$ python -q
>>> import numpy as np
>>> np.set_printoptions(precision=2, suppress=True, linewidth=120)
>>> J = np.loadtxt("test18.csv", delimiter=",")
>>> J
array([[5., 5., 3., 4., 5., 4., 5., 3., 4., 5., 4.],
       [5., 5., 3., 4., 5., 4., 5., 3., 4., 5., 4.],
       [4., 4., 2., 3., 4., 3., 4., 2., 3., 4., 3.],
       [4., 4., 2., 3., 4., 3., 4., 2., 3., 4., 3.],
       [5., 5., 3., 4., 5., 4., 5., 3., 4., 5., 4.],
       [3., 3., 1., 2., 3., 2., 3., 1., 2., 3., 2.],
       [4., 4., 2., 3., 4., 3., 4., 2., 3., 4., 3.],
       [3., 3., 1., 2., 3., 2., 3., 1., 2., 3., 2.],
       [5., 5., 3., 4., 5., 4., 5., 3., 4., 5., 4.],
       [4., 4., 2., 3., 4., 3., 4., 2., 3., 4., 3.],
       [3., 3., 1., 2., 3., 2., 3., 1., 2., 3., 2.],
       [5., 5., 3., 4., 5., 4., 5., 3., 4., 5., 4.],
       [5., 5., 3., 4., 5., 4., 5., 3., 4., 5., 4.]])
>>> J.shape
(13, 11)
>>> J.mean(axis=0)
array([4.23, 4.23, 2.23, 3.23, 4.23, 3.23, 4.23, 2.23, 3.23, 4.23, 3.23])
>>> np.abs(J).max()
np.float64(5.0)
>>> np.round(np.linalg.svd(J, compute_uv=False), 2) + 0
array([43.85,  1.95,  0.  ,  0.  ,  0.  ,  0.  ,  0.  ,  0.  ,  0.  ,  0.  ,  0.  ])
>>> np.diff(J, axis=0)
array([[ 0.,  0.,  0.,  0.,  0.,  0.,  0.,  0.,  0.,  0.,  0.],
       [-1., -1., -1., -1., -1., -1., -1., -1., -1., -1., -1.],
       [ 0.,  0.,  0.,  0.,  0.,  0.,  0.,  0.,  0.,  0.,  0.],
       [ 1.,  1.,  1.,  1.,  1.,  1.,  1.,  1.,  1.,  1.,  1.],
       [-2., -2., -2., -2., -2., -2., -2., -2., -2., -2., -2.],
       [ 1.,  1.,  1.,  1.,  1.,  1.,  1.,  1.,  1.,  1.,  1.],
       [-1., -1., -1., -1., -1., -1., -1., -1., -1., -1., -1.],
       [ 2.,  2.,  2.,  2.,  2.,  2.,  2.,  2.,  2.,  2.,  2.],
       [-1., -1., -1., -1., -1., -1., -1., -1., -1., -1., -1.],
       [-1., -1., -1., -1., -1., -1., -1., -1., -1., -1., -1.],
       [ 2.,  2.,  2.,  2.,  2.,  2.,  2.,  2.,  2.,  2.,  2.],
       [ 0.,  0.,  0.,  0.,  0.,  0.,  0.,  0.,  0.,  0.,  0.]])
>>> J.sum(axis=1)
array([47., 47., 36., 36., 47., 25., 36., 25., 47., 36., 25., 47., 47.])
>>> round(float(np.linalg.norm(J)), 2)
43.9
>>> np.count_nonzero(J)
np.int64(143)
>>> np.linalg.matrix_rank(J)
np.int64(2)
>>> np.linalg.lstsq(J[:-1].T, J[-1])[2]
np.int32(2)
>>> np.unique(J.round(6), axis=0).shape
(3, 11)
>>> np.abs(np.diag(np.linalg.qr(J)[1])) > 1e-9
array([ True, False,  True, False, False, False, False, False, False, False, False])
>>> J @ np.linalg.pinv(J) @ J
array([[5., 5., 3., 4., 5., 4., 5., 3., 4., 5., 4.],
       [5., 5., 3., 4., 5., 4., 5., 3., 4., 5., 4.],
       [4., 4., 2., 3., 4., 3., 4., 2., 3., 4., 3.],
       [4., 4., 2., 3., 4., 3., 4., 2., 3., 4., 3.],
       [5., 5., 3., 4., 5., 4., 5., 3., 4., 5., 4.],
       [3., 3., 1., 2., 3., 2., 3., 1., 2., 3., 2.],
       [4., 4., 2., 3., 4., 3., 4., 2., 3., 4., 3.],
       [3., 3., 1., 2., 3., 2., 3., 1., 2., 3., 2.],
       [5., 5., 3., 4., 5., 4., 5., 3., 4., 5., 4.],
       [4., 4., 2., 3., 4., 3., 4., 2., 3., 4., 3.],
       [3., 3., 1., 2., 3., 2., 3., 1., 2., 3., 2.],
       [5., 5., 3., 4., 5., 4., 5., 3., 4., 5., 4.],
       [5., 5., 3., 4., 5., 4., 5., 3., 4., 5., 4.]])
>>> r = np.linalg.matrix_rank(J)
>>> r
np.int64(2)
>>> null = np.linalg.svd(J)[2][r:].T
>>> [int(np.linalg.matrix_rank(J[:, :j + 1])) for j in range(11)]
[1, 1, 2, 2, 2, 2, 2, 2, 2, 2, 2]
>>> np.allclose(J @ null, 0)
True
>>> [int(np.linalg.matrix_rank(J[:i])) for i in range(1, len(J) + 1)]
[1, 1, 2, 2, 2, 2, 2, 2, 2, 2, 2, 2, 2]
>>> null @ null.T
array([[ 0.82, -0.18,  0.06, -0.06, -0.18, -0.06, -0.18,  0.06, -0.06, -0.18, -0.06],
       [-0.18,  0.82,  0.06, -0.06, -0.18, -0.06, -0.18,  0.06, -0.06, -0.18, -0.06],
       [ 0.06,  0.06,  0.65, -0.15,  0.06, -0.15,  0.06, -0.35, -0.15,  0.06, -0.15],
       [-0.06, -0.06, -0.15,  0.9 , -0.06, -0.1 , -0.06, -0.15, -0.1 , -0.06, -0.1 ],
       [-0.18, -0.18,  0.06, -0.06,  0.82, -0.06, -0.18,  0.06, -0.06, -0.18, -0.06],
       [-0.06, -0.06, -0.15, -0.1 , -0.06,  0.9 , -0.06, -0.15, -0.1 , -0.06, -0.1 ],
       [-0.18, -0.18,  0.06, -0.06, -0.18, -0.06,  0.82,  0.06, -0.06, -0.18, -0.06],
       [ 0.06,  0.06, -0.35, -0.15,  0.06, -0.15,  0.06,  0.65, -0.15,  0.06, -0.15],
       [-0.06, -0.06, -0.15, -0.1 , -0.06, -0.1 , -0.06, -0.15,  0.9 , -0.06, -0.1 ],
       [-0.18, -0.18,  0.06, -0.06, -0.18, -0.06, -0.18,  0.06, -0.06,  0.82, -0.06],
       [-0.06, -0.06, -0.15, -0.1 , -0.06, -0.1 , -0.06, -0.15, -0.1 , -0.06,  0.9 ]])
